$ python -q
>>> import numpy as np
>>> np.set_printoptions(precision=1, suppress=True, linewidth=160)
>>> def tidy(a):
...     return np.round(a, 1) + 0
... 
>>> th = np.deg2rad(36)
>>> mat = np.eye(4)
>>> mat[np.ix_([2, 0], [2, 0])] = [[np.cos(th), -np.sin(th)], [np.sin(th), np.cos(th)]]
>>> tidy(mat)
array([[ 0.8,  0. ,  0.6,  0. ],
       [ 0. ,  1. ,  0. ,  0. ],
       [-0.6,  0. ,  0.8,  0. ],
       [ 0. ,  0. ,  0. ,  1. ]])
>>> Y = mat / np.linalg.norm(mat, axis=1, keepdims=True)
>>> gram = Y @ Y.T
>>> (gram - 2 * np.eye(4)).round(6).argmax(axis=1)
array([1, 0, 0, 0])
>>> gram[1]
array([0., 1., 0., 0.])
>>> tidy(gram)
array([[1., 0., 0., 0.],
       [0., 1., 0., 0.],
       [0., 0., 1., 0.],
       [0., 0., 0., 1.]])
>>> np.argwhere(np.triu(np.abs(gram) > 0.95, 1))
array([], shape=(0, 2), dtype=int64)
>>> x0 = np.array([-1, -2, 0, 2])
>>> tidy(np.abs(np.linalg.eigvals(mat)))
array([1., 1., 1., 1.])
>>> tidy(np.linalg.norm(x0)), tidy(np.linalg.norm(mat @ x0))
(np.float64(3.0), np.float64(3.0))
>>> tidy(np.linalg.det(mat))
np.float64(1.0)
>>> tidy(mat.T @ (mat @ x0))
array([-1., -2.,  0.,  2.])
>>> tidy(np.linalg.det(mat))
np.float64(1.0)
>>> tidy(mat.T @ mat)
array([[1., 0., 0., 0.],
       [0., 1., 0., 0.],
       [0., 0., 1., 0.],
       [0., 0., 0., 1.]])
>>> tidy(np.linalg.norm(mat, axis=0))
array([1., 1., 1., 1.])
>>> tidy(np.linalg.pinv(mat))
array([[ 0.8,  0. , -0.6,  0. ],
       [ 0. ,  1. ,  0. ,  0. ],
       [ 0.6,  0. ,  0.8,  0. ],
       [ 0. ,  0. ,  0. ,  1. ]])
>>> Y = np.linalg.inv(mat)
>>> tidy(Y)
array([[ 0.8,  0. , -0.6,  0. ],
       [ 0. ,  1. ,  0. ,  0. ],
       [ 0.6,  0. ,  0.8,  0. ],
       [ 0. ,  0. ,  0. ,  1. ]])
>>> np.allclose(Y, mat.T)
True
>>> X = np.loadtxt("test19.csv", delimiter=",")
>>> X
array([[2., 5., 5., 1., 3., 1., 4., 4., 0., 0., 3., 0.],
       [4., 0., 3., 3., 3., 4., 4., 2., 3., 4., 0., 0.],
       [4., 0., 0., 5., 5., 2., 5., 4., 5., 3., 2., 1.],
       [2., 5., 5., 1., 3., 1., 4., 4., 0., 0., 3., 0.],
       [5., 4., 5., 2., 5., 0., 2., 2., 0., 5., 3., 5.],
       [4., 4., 4., 4., 4., 5., 2., 1., 5., 1., 0., 0.],
       [3., 5., 4., 2., 4., 1., 2., 3., 5., 2., 0., 4.],
       [0., 5., 5., 2., 3., 5., 0., 0., 0., 4., 3., 3.]])
>>> # rows 0 and 3 are equal
>>> Y = X / np.sqrt((X ** 2).mean(axis=1, keepdims=True))
>>> np.linalg.matrix_rank(X - X.mean(axis=1, keepdims=True))
np.int64(7)
>>> tidy(np.linalg.norm(Y, axis=1))
array([3.5, 3.5, 3.5, 3.5, 3.5, 3.5, 3.5, 3.5])
>>> np.linalg.matrix_rank(Y) == np.linalg.matrix_rank(X)
np.True_
>>> th = np.radians(120)
>>> R = np.eye(12)
>>> R[0, 0] = R[4, 4] = np.cos(th)
>>> R[0, 4], R[4, 0] = -np.sin(th), np.sin(th)
>>> tidy(R)
array([[-0.5,  0. ,  0. ,  0. , -0.9,  0. ,  0. ,  0. ,  0. ,  0. ,  0. ,  0. ],
       [ 0. ,  1. ,  0. ,  0. ,  0. ,  0. ,  0. ,  0. ,  0. ,  0. ,  0. ,  0. ],
       [ 0. ,  0. ,  1. ,  0. ,  0. ,  0. ,  0. ,  0. ,  0. ,  0. ,  0. ,  0. ],
       [ 0. ,  0. ,  0. ,  1. ,  0. ,  0. ,  0. ,  0. ,  0. ,  0. ,  0. ,  0. ],
       [ 0.9,  0. ,  0. ,  0. , -0.5,  0. ,  0. ,  0. ,  0. ,  0. ,  0. ,  0. ],
       [ 0. ,  0. ,  0. ,  0. ,  0. ,  1. ,  0. ,  0. ,  0. ,  0. ,  0. ,  0. ],
       [ 0. ,  0. ,  0. ,  0. ,  0. ,  0. ,  1. ,  0. ,  0. ,  0. ,  0. ,  0. ],
       [ 0. ,  0. ,  0. ,  0. ,  0. ,  0. ,  0. ,  1. ,  0. ,  0. ,  0. ,  0. ],
       [ 0. ,  0. ,  0. ,  0. ,  0. ,  0. ,  0. ,  0. ,  1. ,  0. ,  0. ,  0. ],
       [ 0. ,  0. ,  0. ,  0. ,  0. ,  0. ,  0. ,  0. ,  0. ,  1. ,  0. ,  0. ],
       [ 0. ,  0. ,  0. ,  0. ,  0. ,  0. ,  0. ,  0. ,  0. ,  0. ,  1. ,  0. ],
       [ 0. ,  0. ,  0. ,  0. ,  0. ,  0. ,  0. ,  0. ,  0. ,  0. ,  0. ,  1. ]])
>>> Y = X @ R.T
>>> tidy(np.linalg.det(R)), np.trace(R)
(np.float64(1.0), np.float64(9.0))
>>> tidy(Y)
array([[-3.6,  5. ,  5. ,  1. ,  0.2,  1. ,  4. ,  4. ,  0. ,  0. ,  3. ,  0. ],
       [-4.6,  0. ,  3. ,  3. ,  2. ,  4. ,  4. ,  2. ,  3. ,  4. ,  0. ,  0. ],
       [-6.3,  0. ,  0. ,  5. ,  1. ,  2. ,  5. ,  4. ,  5. ,  3. ,  2. ,  1. ],
       [-3.6,  5. ,  5. ,  1. ,  0.2,  1. ,  4. ,  4. ,  0. ,  0. ,  3. ,  0. ],
       [-6.8,  4. ,  5. ,  2. ,  1.8,  0. ,  2. ,  2. ,  0. ,  5. ,  3. ,  5. ],
       [-5.5,  4. ,  4. ,  4. ,  1.5,  5. ,  2. ,  1. ,  5. ,  1. ,  0. ,  0. ],
       [-5. ,  5. ,  4. ,  2. ,  0.6,  1. ,  2. ,  3. ,  5. ,  2. ,  0. ,  4. ],
       [-2.6,  5. ,  5. ,  2. , -1.5,  5. ,  0. ,  0. ,  0. ,  4. ,  3. ,  3. ]])
>>> np.allclose(X @ X.T, Y @ Y.T)
True
>>> tidy(np.linalg.svd(X, compute_uv=False)), tidy(np.linalg.svd(Y, compute_uv=False))
(array([27.4, 10.4,  7.8,  6.9,  5.5,  3.4,  2.3,  0. ]), array([27.4, 10.4,  7.8,  6.9,  5.5,  3.4,  2.3,  0. ]))
>>> np.linalg.matrix_rank(X, rtol=0.1)
np.int64(6)
>>> tidy(np.linalg.norm(X, 2) / np.linalg.norm(X))
np.float64(0.9)
>>> U, sig, Vt = np.linalg.svd(X)
>>> V = Vt[:(sig > 1e-8).sum()]
>>> rng = np.random.default_rng(3)
>>> x0 = X[5] + -1 * X[6] + rng.integers(2) * np.eye(12)[4]
>>> x0
array([ 1., -1.,  0.,  2.,  1.,  4.,  0., -2.,  0., -1.,  0., -4.])
>>> tidy(np.linalg.norm(x0 - V.T @ V @ x0))
np.float64(0.8)
>>> np.allclose(V.T @ V @ x0, x0)
False
>>> tidy(np.diag(V.T @ V))
array([0.8, 0.6, 0.6, 0.4, 0.3, 0.7, 0.5, 0.5, 0.7, 0.7, 0.6, 0.6])
>>> U, sig, Vt = np.linalg.svd(X)
>>> tidy(sig)
array([27.4, 10.4,  7.8,  6.9,  5.5,  3.4,  2.3,  0. ])
>>> Y = U[:, :7] @ np.diag(sig[:7]) @ Vt[:7]
>>> tidy(np.linalg.norm(X - Y, 2)), tidy(sig[7])
(np.float64(0.0), np.float64(0.0))
>>> np.linalg.matrix_rank(Y)
np.int64(7)
>>> tidy(np.linalg.norm(X - Y) / np.linalg.norm(X))
np.float64(0.0)
>>> tidy(np.abs(X - Y).max())
np.float64(0.0)
>>> A = np.array([[1.0, 0.0, 0.0, 0.0, 0.0, 0.0, 0.0],
...     [0.0, 0.0, -1.0, 0.0, 0.0, 0.0, 0.0],
...     [0.0, 1.0, 0.0, 0.0, 0.0, 0.0, 0.0],
...     [0.0, 0.0, 0.0, 1.0, 0.0, 0.0, 0.0],
...     [0.0, 0.0, 0.0, 0.0, 1.0, 0.0, 0.0],
...     [0.0, 0.0, 0.0, 0.0, 0.0, 1.0, 0.0],
...     [0.0, 0.0, 0.0, 0.0, 0.0, 0.0, 1.0]])
>>> # 6 groups of indices that never mix
>>> r0 = np.array([6, 5])
>>> np.cross(A[5, :3], A[4, :3])
array([0., 0., 0.])
>>> def softmax(z):
...     e = np.exp(z - z.max(axis=-1, keepdims=True))
...     return e / e.sum(axis=-1, keepdims=True)
... 
>>> tidy(softmax(10 * A[6]))
array([0., 0., 0., 0., 0., 0., 1.])
>>> tidy(softmax(A[6] + 4))
array([0.1, 0.1, 0.1, 0.1, 0.1, 0.1, 0.3])
>>> S = A @ A.T / np.sqrt(7)
>>> tidy(softmax(S + np.triu(np.full(S.shape, -np.inf), 1)))
array([[1. , 0. , 0. , 0. , 0. , 0. , 0. ],
       [0.4, 0.6, 0. , 0. , 0. , 0. , 0. ],
       [0.3, 0.3, 0.4, 0. , 0. , 0. , 0. ],
       [0.2, 0.2, 0.2, 0.3, 0. , 0. , 0. ],
       [0.2, 0.2, 0.2, 0.2, 0.3, 0. , 0. ],
       [0.2, 0.2, 0.2, 0.2, 0.2, 0.2, 0. ],
       [0.1, 0.1, 0.1, 0.1, 0.1, 0.1, 0.2]])
>>> tidy(softmax(S))
array([[0.2, 0.1, 0.1, 0.1, 0.1, 0.1, 0.1],
       [0.1, 0.2, 0.1, 0.1, 0.1, 0.1, 0.1],
       [0.1, 0.1, 0.2, 0.1, 0.1, 0.1, 0.1],
       [0.1, 0.1, 0.1, 0.2, 0.1, 0.1, 0.1],
       [0.1, 0.1, 0.1, 0.1, 0.2, 0.1, 0.1],
       [0.1, 0.1, 0.1, 0.1, 0.1, 0.2, 0.1],
       [0.1, 0.1, 0.1, 0.1, 0.1, 0.1, 0.2]])
>>> F = np.loadtxt("m.csv", delimiter=",")
>>> tidy(F)
array([[ 0.6, -0.3,  0.1,  0.1,  0.8],
       [-0.3,  0.8,  0.1,  0.1,  0.5],
       [ 0.1,  0.1,  1. ,  0. , -0.2],
       [ 0.1,  0.1,  0. ,  1. , -0.2],
       [ 0.8,  0.5, -0.2, -0.2, -0.4]])
>>> q, R = np.linalg.qr(F)
>>> abs(R[0, 0]), tidy(np.linalg.norm(F[:, 0]))
(np.float64(1.0), np.float64(1.0))
>>> tidy(q)
array([[-0.6,  0.3, -0.1, -0.1, -0.8],
       [ 0.3, -0.8, -0.1, -0.1, -0.5],
       [-0.1, -0.1, -1. ,  0. ,  0.2],
       [-0.1, -0.1,  0. , -1. ,  0.2],
       [-0.8, -0.5,  0.2,  0.2,  0.4]])
>>> proj = np.triu(np.array([[0, 0, 4, 2], [5, 7, 8, 4], [7, 8, 7, 5], [3, 7, 0, 7]]), 1) + np.eye(4)
>>> Y = proj @ mat @ np.linalg.inv(proj)
>>> tidy(np.trace(Y)), tidy(np.trace(mat))
(np.float64(3.6), np.float64(3.6))
>>> tidy(proj @ mat - mat @ proj)
array([[-2.4,  0. ,  0. , -2.6],
       [-4.7,  0. , -1.5,  0. ],
       [ 0. ,  0. ,  2.4,  2.1],
       [ 0. ,  0. ,  0. ,  0. ]])
>>> np.linalg.matrix_rank(Y)
np.int64(4)
>>> tidy(Y)
array([[ -1.5,   0. ,  10. , -44.9],
       [ -4.7,   1. ,  17.3, -77. ],
       [ -0.6,   0. ,   3.2,  -9.6],
       [  0. ,   0. ,   0. ,   1. ]])
>>> tidy(np.poly(Y))
array([ 1. , -3.6,  5.2, -3.6,  1. ])
>>> W0 = np.load("dump.npy")
>>> W0
array([[ 0,  1,  2,  2,  2,  0,  1,  1,  0,  1],
       [ 1,  0,  2,  3,  2,  2,  2,  0,  2,  1],
       [ 0,  1,  0,  1,  1,  0,  2,  3,  1,  3],
       [ 0,  2,  2,  1,  0,  2,  0,  1,  1,  0],
       [ 1,  0,  0,  3,  1,  3,  0,  3,  0,  1],
       [ 0,  2,  2,  0,  0,  3,  2,  1,  3,  1],
       [ 2,  1,  1,  0,  1,  0,  0,  2,  1,  0],
       [ 1,  3,  0,  3,  1,  0,  0,  0,  3,  0],
       [ 4,  1, 10, 14, 10,  8,  9,  1,  8,  5]])
>>> U, sig, Vt = np.linalg.svd(W0)
>>> V = Vt[:(sig > 1e-8).sum()]
>>> x0 = W0[3] + 3 * W0[4] + rng.integers(2) * np.eye(10)[5]
>>> x0
array([ 3.,  2.,  2., 10.,  3., 11.,  0., 10.,  1.,  3.])
>>> tidy(V.T @ V)
array([[ 0.7, -0.2,  0.1,  0. ,  0. , -0.1, -0.1,  0.2,  0.3, -0.1],
       [-0.2,  0.8,  0.1,  0. ,  0. , -0.1, -0.1,  0.1,  0.2, -0.1],
       [ 0.1,  0.1,  1. ,  0. ,  0. ,  0. ,  0.1,  0. , -0.1,  0. ],
       [ 0. ,  0. ,  0. ,  0.9,  0.1,  0. , -0.1, -0.1,  0. ,  0.1],
       [ 0. ,  0. ,  0. ,  0.1,  0.9,  0. ,  0.2,  0.1, -0.1, -0.2],
       [-0.1, -0.1,  0. ,  0. ,  0. ,  0.9,  0.1,  0.1,  0.1, -0.1],
       [-0.1, -0.1,  0.1, -0.1,  0.2,  0.1,  0.6, -0.1,  0.2,  0.3],
       [ 0.2,  0.1,  0. , -0.1,  0.1,  0.1, -0.1,  0.8, -0.1,  0.2],
       [ 0.3,  0.2, -0.1,  0. , -0.1,  0.1,  0.2, -0.1,  0.7,  0.1],
       [-0.1, -0.1,  0. ,  0.1, -0.2, -0.1,  0.3,  0.2,  0.1,  0.6]])
>>> tidy(np.linalg.norm(x0 - V.T @ V @ x0))
np.float64(0.0)
>>> rk = np.linalg.matrix_rank(W0)
>>> rk
np.int64(8)
>>> ns = np.linalg.svd(W0)[2][rk:].T
>>> [int(np.linalg.matrix_rank(W0[:, :j + 1])) for j in range(10)]
[1, 2, 3, 4, 5, 6, 7, 8, 8, 8]
>>> np.allclose(W0 @ ns, 0)
True
>>> U, sig, Vt = np.linalg.svd(W0)
>>> tidy(sig)
array([27.3,  5.6,  4.7,  4. ,  3.7,  2.7,  2.2,  0.3,  0. ])
>>> Y = U[:, :8] @ np.diag(sig[:8]) @ Vt[:8]
>>> np.linalg.matrix_rank(W0, rtol=0.05)
np.int64(7)
>>> tidy(np.linalg.norm(W0 - Y) / np.linalg.norm(W0))
np.float64(0.0)
>>> np.linalg.matrix_rank(Y)
np.int64(8)
>>> tidy(Y)
array([[ 0.,  1.,  2.,  2.,  2.,  0.,  1.,  1.,  0.,  1.],
       [ 1.,  0.,  2.,  3.,  2.,  2.,  2.,  0.,  2.,  1.],
       [ 0.,  1.,  0.,  1.,  1.,  0.,  2.,  3.,  1.,  3.],
       [ 0.,  2.,  2.,  1.,  0.,  2.,  0.,  1.,  1.,  0.],
       [ 1.,  0.,  0.,  3.,  1.,  3.,  0.,  3.,  0.,  1.],
       [ 0.,  2.,  2.,  0.,  0.,  3.,  2.,  1.,  3.,  1.],
       [ 2.,  1.,  1.,  0.,  1.,  0.,  0.,  2.,  1.,  0.],
       [ 1.,  3.,  0.,  3.,  1.,  0.,  0.,  0.,  3.,  0.],
       [ 4.,  1., 10., 14., 10.,  8.,  9.,  1.,  8.,  5.]])
>>> Y = np.array([[-3, 3, 0],
...     [-1, -1, 0],
...     [-3, 2, 0],
...     [0, 1, 3],
...     [1, 0, 0],
...     [0, -1, 3],
...     [1, 0, 2],
...     [-2, 0, -2],
...     [-2, 3, -2],
...     [2, 2, -2]])
>>> np.linalg.matrix_rank(np.vstack([W0, Y.T]))
np.int64(10)
>>> np.einsum("ik,kj->ij", W0, Y)
array([[ -4,   7,   4],
       [ -7,  16,  13],
       [  0,   9,  -7],
       [-12,   4,   5],
       [ -6,   5,  10],
       [-12,  10,   3],
       [-15,  10,  -6],
       [-11,  12,   3],
       [-32,  71,  56]])
>>> np.einsum("ij->j", W0)
array([ 9, 11, 19, 27, 18, 18, 16, 12, 19, 12])
>>> W0 @ Y
array([[ -4,   7,   4],
       [ -7,  16,  13],
       [  0,   9,  -7],
       [-12,   4,   5],
       [ -6,   5,  10],
       [-12,  10,   3],
       [-15,  10,  -6],
       [-11,  12,   3],
       [-32,  71,  56]])
>>> np.einsum("ij,ij->i", W0, W0)
array([ 16,  31,  26,  15,  30,  32,  12,  29, 648])
>>> tidy(softmax(W0[8]))
array([0., 0., 0., 1., 0., 0., 0., 0., 0., 0.])
>>> tidy(softmax(W0[8] + -1))
array([0., 0., 0., 1., 0., 0., 0., 0., 0., 0.])
>>> tidy(softmax(W0).sum(axis=1))
array([1., 1., 1., 1., 1., 1., 1., 1., 1.])
>>> tidy(softmax(10 * W0[8]))
array([0., 0., 0., 1., 0., 0., 0., 0., 0., 0.])
>>> S = W0 @ W0.T / np.sqrt(10)
>>> tidy(softmax(S))
array([[0., 0., 0., 0., 0., 0., 0., 0., 1.],
       [0., 0., 0., 0., 0., 0., 0., 0., 1.],
       [0., 0., 0., 0., 0., 0., 0., 0., 1.],
       [0., 0., 0., 0., 0., 0., 0., 0., 1.],
       [0., 0., 0., 0., 0., 0., 0., 0., 1.],
       [0., 0., 0., 0., 0., 0., 0., 0., 1.],
       [0., 0., 0., 0., 0., 0., 0., 0., 1.],
       [0., 0., 0., 0., 0., 0., 0., 0., 1.],
       [0., 0., 0., 0., 0., 0., 0., 0., 1.]])
>>> softmax(S)[8] @ W0
array([ 4.,  1., 10., 14., 10.,  8.,  9.,  1.,  8.,  5.])
>>> tidy(softmax(S + np.triu(np.full(S.shape, -np.inf), 1)))
array([[1. , 0. , 0. , 0. , 0. , 0. , 0. , 0. , 0. ],
       [0. , 1. , 0. , 0. , 0. , 0. , 0. , 0. , 0. ],
       [0. , 0. , 1. , 0. , 0. , 0. , 0. , 0. , 0. ],
       [0.1, 0.3, 0. , 0.6, 0. , 0. , 0. , 0. , 0. ],
       [0. , 0. , 0. , 0. , 1. , 0. , 0. , 0. , 0. ],
       [0. , 0. , 0. , 0. , 0. , 1. , 0. , 0. , 0. ],
       [0.1, 0.1, 0.1, 0.1, 0.1, 0.1, 0.4, 0. , 0. ],
       [0. , 0. , 0. , 0. , 0. , 0. , 0. , 0.9, 0. ],
       [0. , 0. , 0. , 0. , 0. , 0. , 0. , 0. , 1. ]])
>>> softmax(S).round(6).argmax(axis=1)
array([8, 8, 8, 8, 8, 8, 8, 8, 8])
>>> arr = np.load("x.npy")
>>> arr
array([[ 1,  0,  0,  0,  0,  0,  0,  0,  0,  0],
       [-6,  1,  0,  0,  0,  0,  0,  0,  0,  0],
       [-5,  2,  1,  0,  0,  0,  0,  0,  0,  0],
       [ 2, -8,  2,  1,  0,  0,  0,  0,  0,  0],
       [ 9, -9, -4,  8,  1,  0,  0,  0,  0,  0],
       [-9,  0,  9, -7, -6,  1,  0,  0,  0,  0],
       [-5,  5, -8, -9, -4,  5,  1,  0,  0,  0],
       [ 5,  6,  4, -8, -9,  2,  9,  1,  0,  0],
       [ 6,  8, -3,  2, -4, -7,  2, -4,  1,  0],
       [-8,  0, -4,  0, -2,  0, -7,  5, -6,  1]])
>>> r0 = np.array([1, 0])
>>> np.array([np.convolve(row, r0, "same") for row in arr])
array([[ 1,  0,  0,  0,  0,  0,  0,  0,  0,  0],
       [-6,  1,  0,  0,  0,  0,  0,  0,  0,  0],
       [-5,  2,  1,  0,  0,  0,  0,  0,  0,  0],
       [ 2, -8,  2,  1,  0,  0,  0,  0,  0,  0],
       [ 9, -9, -4,  8,  1,  0,  0,  0,  0,  0],
       [-9,  0,  9, -7, -6,  1,  0,  0,  0,  0],
       [-5,  5, -8, -9, -4,  5,  1,  0,  0,  0],
       [ 5,  6,  4, -8, -9,  2,  9,  1,  0,  0],
       [ 6,  8, -3,  2, -4, -7,  2, -4,  1,  0],
       [-8,  0, -4,  0, -2,  0, -7,  5, -6,  1]])
>>> np.cross(arr[8, :3], arr[6, :3])
array([-49,  63,  70])
>>> np.polyval(r0, arr[8])
array([ 6,  8, -3,  2, -4, -7,  2, -4,  1,  0])
>>> np.convolve(arr[8], r0)
array([ 6,  8, -3,  2, -4, -7,  2, -4,  1,  0,  0])
